% python3 -q
>>> import numpy as np
>>> np.set_printoptions(suppress=True, linewidth=200)
>>> feats = np.array([[1, 0, 0, 0, 0, 0, 0, 0],
...     [0, 1, 0, 0, 0, 0, 0, 0],
...     [0, 2, 1, 0, 0, 0, 0, 0],
...     [2, 1, 3, 1, 0, 0, 0, 0],
...     [0, 0, 1, 1, 1, 0, 0, 0],
...     [3, 1, 0, 1, 3, 1, 0, 0],
...     [1, 2, 1, 2, 2, 0, 1, 0],
...     [3, 0, 2, 3, 0, 2, 2, 1]])
>>> M2 = feats / np.linalg.norm(feats, axis=1, keepdims=True)
>>> G = M2 @ M2.T
>>> np.argwhere(np.triu(np.abs(G) > 0.95, 1))
array([], shape=(0, 2), dtype=int64)
>>> (np.abs(G) > 0.9).astype(int)
array([[1, 0, 0, 0, 0, 0, 0, 0],
       [0, 1, 0, 0, 0, 0, 0, 0],
       [0, 0, 1, 0, 0, 0, 0, 0],
       [0, 0, 0, 1, 0, 0, 0, 0],
       [0, 0, 0, 0, 1, 0, 0, 0],
       [0, 0, 0, 0, 0, 1, 0, 0],
       [0, 0, 0, 0, 0, 0, 1, 0],
       [0, 0, 0, 0, 0, 0, 0, 1]])
>>> rng = np.random.default_rng(10775)
>>> z = rng.permutation(8)
>>> M2 = feats[:, z] * rng.choice([-1, 1], 8)
>>> M2
array([[-1,  0,  0,  0,  0,  0,  0,  0],
       [ 0,  0,  0,  1,  0,  0,  0,  0],
       [ 0,  0,  0,  2,  0,  0,  0,  1],
       [-2,  0,  0,  1,  1,  0,  0,  3],
       [ 0,  1,  0,  0,  1,  0,  0,  1],
       [-3,  3,  0,  1,  1, -1,  0,  0],
       [-1,  2,  1,  2,  2,  0,  0,  1],
       [-3,  0,  2,  0,  3, -2,  1,  2]])
>>> Uu, _, Vt = np.linalg.svd(feats.T @ M2)
>>> np.round(Uu @ Vt, 2) + 0
array([[-1.,  0.,  0.,  0.,  0.,  0.,  0.,  0.],
       [ 0.,  0.,  0.,  1.,  0.,  0.,  0.,  0.],
       [ 0.,  0.,  0.,  0.,  0.,  0.,  0.,  1.],
       [ 0.,  0.,  0.,  0.,  1.,  0.,  0.,  0.],
       [ 0.,  1.,  0.,  0.,  0.,  0.,  0.,  0.],
       [ 0.,  0.,  0.,  0.,  0., -1.,  0.,  0.],
       [ 0.,  0.,  1.,  0.,  0.,  0.,  0.,  0.],
       [ 0.,  0.,  0.,  0.,  0.,  0.,  1.,  0.]])
>>> z
array([0, 4, 6, 1, 3, 5, 7, 2])
>>> M2 = feats / np.sqrt((feats ** 2).mean(axis=1, keepdims=True))
>>> np.round(np.linalg.norm(M2, axis=1), 2)
array([2.83, 2.83, 2.83, 2.83, 2.83, 2.83, 2.83, 2.83])
>>> np.round(feats - feats.mean(axis=1, keepdims=True), 2)
array([[ 0.88, -0.12, -0.12, -0.12, -0.12, -0.12, -0.12, -0.12],
       [-0.12,  0.88, -0.12, -0.12, -0.12, -0.12, -0.12, -0.12],
       [-0.38,  1.62,  0.62, -0.38, -0.38, -0.38, -0.38, -0.38],
       [ 1.12,  0.12,  2.12,  0.12, -0.88, -0.88, -0.88, -0.88],
       [-0.38, -0.38,  0.62,  0.62,  0.62, -0.38, -0.38, -0.38],
       [ 1.88, -0.12, -1.12, -0.12,  1.88, -0.12, -1.12, -1.12],
       [-0.12,  0.88, -0.12,  0.88,  0.88, -1.12, -0.12, -1.12],
       [ 1.38, -1.62,  0.38,  1.38, -1.62,  0.38,  0.38, -0.62]])
>>> np.round(np.linalg.norm(feats, axis=0), 2)
array([4.9 , 3.32, 4.  , 4.  , 3.74, 2.24, 2.24, 1.  ])
>>> np.round(np.linalg.norm(feats, axis=1), 2)
array([1.  , 1.  , 2.24, 3.87, 1.73, 4.58, 3.87, 5.57])
>>> round(np.linalg.norm(feats, "nuc"), 2)
np.float64(19.18)
>>> K = np.array([[-14, 4, 0, 0], [-4, -8, 0, 0], [-7, 2, -7, 2], [-2, -4, -2, -4]])
>>> K
array([[-14,   4,   0,   0],
       [ -4,  -8,   0,   0],
       [ -7,   2,  -7,   2],
       [ -2,  -4,  -2,  -4]])
>>> M2 = K / np.sqrt((K ** 2).mean(axis=1, keepdims=True))
>>> K - K.mean(axis=1, keepdims=True)
array([[-11.5,   6.5,   2.5,   2.5],
       [ -1. ,  -5. ,   3. ,   3. ],
       [ -4.5,   4.5,  -4.5,   4.5],
       [  1. ,  -1. ,   1. ,  -1. ]])
>>> np.round(np.linalg.norm(M2, axis=1), 2)
array([2., 2., 2., 2.])
>>> z = rng.permutation(4)
>>> z
array([0, 3, 2, 1])
>>> M2 = K[z][:, z]
>>> print(np.round(np.sort(np.abs(np.linalg.eigvals(M2))), 2))
[ 5.66  5.66 11.31 11.31]
>>> M2
array([[-14,   0,   0,   4],
       [ -2,  -4,  -2,  -4],
       [ -7,   2,  -7,   2],
       [ -4,   0,   0,  -8]])
>>> np.trace(M2)
np.int64(-33)
>>> arr = np.load("out0.npy")
>>> arr
array([[ 4,  5,  6,  7,  8,  9, 10, 11, 12, 13, 14],
       [15, 16, 17, 18, 19, 20, 21, 22, 23, 24, 25],
       [26, 27, 28, 29, 30, 31, 32, 33, 34, 35, 36],
       [37, 38, 39, 40, 41, 42, 43, 44, 45, 46, 47],
       [48, 49, 50, 51, 52, 53, 54, 55, 56, 57, 58]])
>>> # looks like rank 2
>>> M2 = arr[0, 0] * arr[1:] - np.outer(arr[1:, 0], arr[0])
>>> M2
array([[   0,  -11,  -22,  -33,  -44,  -55,  -66,  -77,  -88,  -99, -110],
       [   0,  -22,  -44,  -66,  -88, -110, -132, -154, -176, -198, -220],
       [   0,  -33,  -66,  -99, -132, -165, -198, -231, -264, -297, -330],
       [   0,  -44,  -88, -132, -176, -220, -264, -308, -352, -396, -440]])
>>> print(np.linalg.matrix_rank(M2), np.linalg.matrix_rank(arr))
1 2
>>> arr[:, 0] / arr[0, 0]
array([ 1.  ,  3.75,  6.5 ,  9.25, 12.  ])
>>> np.flatnonzero(~M2.round(6).any(axis=1))
array([], dtype=int64)
>>> Uu, s, Vt = np.linalg.svd(arr)
>>> V = Vt[:(s > 1e-8).sum()]
>>> x = arr[2] + 3 * arr[3] + rng.integers(2) * np.eye(11)[8]
>>> x
array([137., 141., 145., 149., 153., 157., 161., 165., 169., 173., 177.])
>>> np.round(np.diag(V.T @ V), 2)
array([0.32, 0.24, 0.17, 0.13, 0.1 , 0.09, 0.1 , 0.13, 0.17, 0.24, 0.32])
>>> np.linalg.matrix_rank(np.vstack([arr, x]))
np.int64(2)
>>> print(np.round(np.linalg.norm(x - V.T @ V @ x), 2))
0.0
>>> np.allclose(V.T @ V @ x, x)
True
>>> print(np.linalg.cond(arr) > 100)
True
>>> np.argsort(-np.linalg.norm(arr, axis=0).round(6), kind="stable")[:3]
array([10,  9,  8])
>>> F = np.load("test8.npy")
>>> F
array([[ 2, -3, -3, -2,  0, -3, -1,  0, -3, -3,  3,  1,  0,  2],
       [-3,  2, -3, -3, -2,  0, -3, -1,  0, -3, -3,  3,  1,  0],
       [-3, -3,  2, -3, -3, -2,  0, -3, -1,  0, -3, -3,  3,  1],
       [-2, -3, -3,  2, -3, -3, -2,  0, -3, -1,  0, -3, -3,  3],
       [ 0, -2, -3, -3,  2, -3, -3, -2,  0, -3, -1,  0, -3, -3],
       [-3,  0, -2, -3, -3,  2, -3, -3, -2,  0, -3, -1,  0, -3],
       [-1, -3,  0, -2, -3, -3,  2, -3, -3, -2,  0, -3, -1,  0],
       [ 0, -1, -3,  0, -2, -3, -3,  2, -3, -3, -2,  0, -3, -1],
       [-3,  0, -1, -3,  0, -2, -3, -3,  2, -3, -3, -2,  0, -3],
       [-3, -3,  0, -1, -3,  0, -2, -3, -3,  2, -3, -3, -2,  0],
       [ 3, -3, -3,  0, -1, -3,  0, -2, -3, -3,  2, -3, -3, -2],
       [ 1,  3, -3, -3,  0, -1, -3,  0, -2, -3, -3,  2, -3, -3],
       [ 0,  1,  3, -3, -3,  0, -1, -3,  0, -2, -3, -3,  2, -3],
       [ 2,  0,  1,  3, -3, -3,  0, -1, -3,  0, -2, -3, -3,  2]])
>>> f, r1 = F[1], F[11]
>>> f @ r1
np.int64(51)
>>> f @ f
np.int64(73)
>>> pr = (f @ r1) / (f @ f) * f
>>> round(float(np.linalg.norm(f + r1) ** 2 + np.linalg.norm(f - r1) ** 2), 2)
310.0
>>> np.linalg.matrix_rank(np.outer(f, r1))
np.int64(1)
>>> pr.round(2)
array([-2.1,  1.4, -2.1, -2.1, -1.4,  0. , -2.1, -0.7,  0. , -2.1, -2.1,  2.1,  0.7,  0. ])
>>> round(float((r1 - pr) @ f), 2)
0.0
>>> vals, V = np.linalg.eigh(F)
>>> x = np.array([3, -5, 2, -5, -2, 5, -2, 0, -2, 1, -3, 2, -5, -1])
>>> round(float(x @ F @ x / (x @ x)), 2), round(float(vals[0]), 2), np.round(vals[-1], 2)
(0.67, -20.08, np.float64(14.77))
>>> np.abs(F).sum(axis=1).max(), np.round(np.abs(vals).max(), 2)
(np.int64(31), np.float64(20.08))
>>> mat = np.load("dump.npy")
>>> mat
array([[ 2,  3,  4,  5],
       [ 6,  7,  8,  9],
       [10, 11, 12, 13],
       [14, 15, 16, 17],
       [18, 19, 20, 21],
       [22, 23, 24, 25],
       [26, 27, 28, 29]])
>>> Uu, s, Vt = np.linalg.svd(mat, full_matrices=False)
>>> np.round(Uu.T @ mat @ Vt.T, 2) + 0
array([[92.45,  0.  ,  0.  ,  0.  ],
       [ 0.  ,  2.71,  0.  ,  0.  ],
       [ 0.  ,  0.  ,  0.  ,  0.  ],
       [ 0.  ,  0.  ,  0.  ,  0.  ]])
>>> Uu, s, Vt = np.linalg.svd(mat)
>>> np.argmax(s[:-1] / (s[1:] + 1e-6)) + 1
np.int64(2)
>>> print(s.round(2) + 0)
[92.45  2.71  0.    0.  ]
>>> M2 = Uu[:, :2] @ np.diag(s[:2]) @ Vt[:2]
>>> round(float(np.abs(mat - M2).max()), 2)
0.0
>>> round(np.linalg.norm(mat - M2, 2), 2), round(float(s[2]), 2)
(np.float64(0.0), 0.0)
>>> np.linalg.matrix_rank(mat, rtol=0.05)
np.int64(1)
>>> np.linalg.matrix_rank(M2)
np.int64(2)
